$ python -q
>>> import numpy as np
>>> import numpy.linalg as la
>>> np.set_printoptions(precision=2, suppress=True, linewidth=200)
>>> m1 = np.loadtxt("case1.csv", delimiter=",")
>>> m1
array([[ 3.,  3.,  0.,  4.,  4.,  3.,  3.,  4., -4., -1.,  5., -5.],
       [ 3.,  3.,  3.,  0.,  4.,  4.,  3.,  3.,  4., -4., -1.,  5.],
       [ 0.,  3.,  3.,  3.,  0.,  4.,  4.,  3.,  3.,  4., -4., -1.],
       [ 4.,  0.,  3.,  3.,  3.,  0.,  4.,  4.,  3.,  3.,  4., -4.],
       [ 4.,  4.,  0.,  3.,  3.,  3.,  0.,  4.,  4.,  3.,  3.,  4.],
       [ 3.,  4.,  4.,  0.,  3.,  3.,  3.,  0.,  4.,  4.,  3.,  3.],
       [ 3.,  3.,  4.,  4.,  0.,  3.,  3.,  3.,  0.,  4.,  4.,  3.],
       [ 4.,  3.,  3.,  4.,  4.,  0.,  3.,  3.,  3.,  0.,  4.,  4.],
       [-4.,  4.,  3.,  3.,  4.,  4.,  0.,  3.,  3.,  3.,  0.,  4.],
       [-1., -4.,  4.,  3.,  3.,  4.,  4.,  0.,  3.,  3.,  3.,  0.],
       [ 5., -1., -4.,  4.,  3.,  3.,  4.,  4.,  0.,  3.,  3.,  3.],
       [-5.,  5., -1., -4.,  4.,  3.,  3.,  4.,  4.,  0.,  3.,  3.]])
>>> ev, V = la.eigh(m1)
>>> la.eigvalsh(m1 + -3 * np.eye(12))
array([-12.99, -11.24, -10.37,  -9.37,  -5.41,  -4.08,   0.71,   2.04,   5.19,   8.13,  12.13,  25.27])
>>> np.abs(V[:, -1])
array([0.23, 0.29, 0.23, 0.28, 0.35, 0.33, 0.33, 0.35, 0.28, 0.23, 0.29, 0.23])
>>> la.svd(m1, compute_uv=False)
array([28.27, 15.13, 11.13,  9.99,  8.24,  8.19,  7.37,  6.37,  5.04,  3.71,  2.41,  1.08])
>>> x0 = np.array([-3, 0, -1, 1, -3, 2, -2, -2, 2, -3, -1, 0])
>>> y = m1 @ x0
>>> c, lr = np.zeros(12), 1 / la.norm(m1, 2) ** 2
>>> for i in range(15):
...     c -= lr * m1.T @ (m1 @ c - y)
...     if i % 5 == 0: print(i, round(la.norm(m1 @ c - y), 2))
... 
0 34.66
5 13.95
10 10.42
>>> c.round(2) + 0
array([-2.44, -0.35, -0.06, -1.05, -0.84,  0.17, -1.45, -1.06,  0.  , -1.11, -2.21,  0.64])
